$ python -q
>>> import numpy as np
>>> import numpy.linalg as la
>>> np.set_printoptions(suppress=True, linewidth=140)
>>> rnd = lambda a: np.round(a, 3) + 0
>>> feats = np.loadtxt("test15.csv", delimiter=",")
>>> print(feats)
[[  8.013  12.04    0.028  -0.034]
 [ -0.027   0.      0.      0.024]
 [-10.978 -14.991  -0.032   1.99 ]]
>>> print(np.abs(feats).max())
14.991
>>> print(rnd(feats.mean(axis=0)))
[-0.997 -0.984 -0.001  0.66 ]
>>> print(np.count_nonzero(feats))
10
>>> print(rnd(feats.sum(axis=1)))
[ 20.047  -0.003 -24.011]
>>> x = np.array([0, -1, 1, 3])
>>> print(rnd(feats @ (2 * x)))
[-24.228   0.144  41.858]
>>> print(rnd(feats @ x))
[-12.114   0.072  20.929]
>>> print(rnd(feats @ np.ones(4)))
[ 20.047  -0.003 -24.011]
>>> print(rnd((feats * x).sum(axis=1)))
[-12.114   0.072  20.929]
>>> print(la.norm(feats @ x) <= la.norm(feats, 2) * la.norm(x) + 1e-9)
True
>>> Y = feats / np.sqrt((feats ** 2).mean(axis=1, keepdims=True))
>>> print(rnd(feats - feats.mean(axis=1, keepdims=True)))
[[ 3.001  7.028 -4.984 -5.046]
 [-0.026  0.001  0.001  0.025]
 [-4.975 -8.988  5.971  7.993]]
>>> print(la.matrix_rank(Y) == la.matrix_rank(feats))
True
>>> print(rnd(Y[2]))
[-1.175 -1.604 -0.003  0.213]
>>> E = np.load("data.npy")
>>> print(E)
[[0 1 0 0]
 [0 0 0 1]
 [0 0 1 0]
 [1 0 0 0]]
>>> x = np.array([-1, 5, -3, -1])
>>> print(rnd(np.abs(la.eigvals(E))))
[1. 1. 1. 1.]
>>> print(rnd(la.norm(x)), rnd(la.norm(E @ x)))
6.0 6.0
>>> print(rnd(la.inv(E)))
[[0. 0. 0. 1.]
 [1. 0. 0. 0.]
 [0. 0. 1. 0.]
 [0. 1. 0. 0.]]
>>> Y = la.inv(E)
>>> print(rnd(la.det(E) * la.det(Y)))
1.0
>>> print(rnd(la.slogdet(E)[0]))
1.0
>>> print(rnd(la.cond(E)))
1.0
>>> r0 = np.array([4, 1, 2])
>>> print(np.array([np.convolve(row, r0, "same") for row in E]))
[[4 1 2 0]
 [0 0 4 1]
 [0 4 1 2]
 [1 2 0 0]]
>>> print(np.correlate(E[1], E[2], "full"))
[0 0 0 0 1 0 0]
>>> blk = np.stack([E, 3 * E, E[::-1]])
>>> print(la.matrix_rank(blk))
[4 4 4]
>>> print(rnd(la.det(blk)))
[ 1. 81.  1.]
>>> print(blk.shape)
(3, 4, 4)
>>> print((blk @ E.T).shape)
(3, 4, 4)
>>> print(rnd(la.norm(blk, axis=(1, 2))))
[2. 6. 2.]
>>> J = np.load("a.npy")
>>> print(J)
[[ 0.664 -0.119  0.478]
 [ 0.664 -0.119  0.478]
 [ 0.38  -0.06   0.254]
 [-0.947  0.264 -0.824]
 [ 0.995 -0.422  0.96 ]
 [-0.762  0.149 -0.572]
 [ 0.885 -0.207  0.721]
 [ 0.947 -0.264  0.824]
 [ 0.834 -0.178  0.653]
 [-0.976  0.319 -0.892]
 [-0.947  0.264 -0.824]
 [ 0.834 -0.178  0.653]
 [-0.762  0.149 -0.572]
 [-0.989  0.371 -0.934]
 [-0.998  0.47  -0.976]
 [ 0.664 -0.119  0.478]
 [-0.999  0.493 -0.982]
 [-0.38   0.06  -0.254]
 [ 0.197 -0.03   0.129]
 [-0.834  0.178 -0.653]
 [ 0.999 -0.537  0.989]]
>>> dist = la.norm(J[:, None] - J[None], axis=-1)
>>> print(rnd(dist[:5, :5]))
[[0.    0.    0.366 2.106 0.659]
 [0.    0.    0.366 2.106 0.659]
 [0.366 0.366 0.    1.74  1.004]
 [2.106 2.106 1.74  0.    2.725]
 [0.659 0.659 1.004 2.725 0.   ]]
>>> print(np.unravel_index(dist.round(6).argmax(), dist.shape))
(np.int64(16), np.int64(20))
>>> print(la.matrix_rank(dist ** 2))
5
>>> print(dist.shape)
(21, 21)
>>> print((dist + 1e9 * np.eye(21)).round(6).argmin(axis=1))
[ 1  0 18 10 20 12  8  6 11 13  3  8  5  9 16  0 14  5  2  5  4]
>>> print(dist.mean(axis=1).argmax())
20
>>> r0 = np.array([0, 1, 1])
>>> print(rnd(np.correlate(J[14], J[4], "full")))
[-0.958  0.872 -2.128  0.88  -0.971]
>>> print(rnd(np.cross(J[14, :3], J[4, :3])))
[ 0.039 -0.013 -0.046]
>>> print(rnd(np.polyval(r0, J[14])))
[0.002 1.47  0.024]
>>> print(np.convolve(J[14], r0))
[ 0.    -0.998 -0.528 -0.506 -0.976]
>>> print(rnd(la.norm(J, 1)), rnd(la.norm(J, np.inf)))
16.657 2.525
>>> print(rnd(la.norm(J[17] - J[12])))
0.505
>>> print(rnd(la.norm(J[17], 1)), rnd(la.norm(J[17], np.inf)))
0.694 0.38
>>> print(rnd(la.norm(J, 2)))
5.146
>>> arr = np.load("case13.npy")
>>> print(arr)
[[-3.614  2.271  2.604]
 [ 0.924 -3.427  3.522]
 [ 3.594  2.316 -2.592]
 [-1.054 -1.547 -4.636]
 [-0.997  3.994 -2.838]
 [ 2.1    1.643 -4.23 ]
 [-3.635  3.416 -0.35 ]
 [ 0.259 -3.8   -3.239]
 [-1.367 -4.803 -0.253]
 [ 3.363 -3.598 -0.865]
 [ 2.201 -4.285  1.338]
 [ 4.581 -1.812  0.857]
 [ 2.107 -2.194 -3.968]
 [ 3.871  2.863 -1.349]
 [ 2.781 -0.161 -4.152]
 [ 2.333 -1.505  4.158]
 [ 0.215 -4.528  2.109]]
>>> x = np.array([-1, 4, 5])
>>> target = arr @ x
>>> print(rnd(la.lstsq(arr, target)[0]))
[-1.  4.  5.]
>>> print(rnd(la.solve(arr.T @ arr, arr.T @ target)))
[-1.  4.  5.]
>>> rng = np.random.default_rng(450754)
>>> target = target + 0.1 * rng.normal(size=17)
>>> print(rnd(target))
[ 25.53    2.966  -7.303 -28.304   2.839 -16.617  15.49  -31.737 -18.952 -22.043 -12.387  -7.276 -30.663   0.791 -24.126  12.544  -7.689]
>>> c, *_ = la.lstsq(arr, target)
>>> print(rnd(arr.T @ (target - arr @ c)))
[0. 0. 0.]
>>> print(rnd(c))
[-0.979  3.984  5.001]
>>> print(c.round())
[-1.  4.  5.]
>>> Z = arr[[1, 12]].astype(float)
>>> for _ in range(6):
...     labels = la.norm(arr[:, None] - Z, axis=-1).argmin(axis=1)
...     Z = np.array([arr[labels == j].mean(axis=0) for j in range(2)])
... 
>>> print(labels)
[0 0 1 1 1 1 1 1 0 0 0 0 1 1 1 0 0]
>>> print(np.bincount(labels))
[8 9]
>>> Xc = (J - J.mean(axis=0)) / J.std(axis=0)
>>> print(np.argwhere(np.abs(Xc) > 2))
[[20  1]]
>>> print(Xc.std(axis=0))
[1. 1. 1.]
>>> c = la.lstsq(np.delete(Xc, 2, axis=1), Xc[:, 2])[0]
>>> print(rnd(1 - np.var(Xc[:, 2] - np.delete(Xc, 2, axis=1) @ c)))
0.999
>>> print(rnd(c))
[ 0.72  -0.293]
>>> print(np.argsort(-la.norm(feats, axis=0).round(6), kind="stable")[:3])
[1 0 3]
>>> print(rnd(la.norm(feats, 2) / la.norm(feats)))
0.998
>>> print(la.matrix_rank(feats, rtol=0.1))
1
>>> labels = arr[:, 0] > np.median(arr[:, 0])
>>> r0 = arr[labels].mean(axis=0) - arr[~labels].mean(axis=0)
>>> print(rnd(r0))
[ 3.9   -0.294 -0.009]
>>> print(rnd((((arr - arr.mean(axis=0)) @ r0 > 0) == labels).mean()))
0.882
>>> W0 = np.load("layer18.npy")
>>> print(W0)
[[0 0 0]
 [2 1 0]
 [2 0 2]]
>>> left, sigma, VT = la.svd(W0)
>>> evecs = VT[:(sigma > 1e-8).sum()]
>>> x = W0[2] + 3 * W0[1] + rng.integers(2) * np.eye(3)[1]
>>> print(x)
[8. 4. 2.]
>>> print(np.allclose(evecs.T @ evecs @ x, x))
False
>>> print(la.matrix_rank(np.vstack([W0, x])))
3
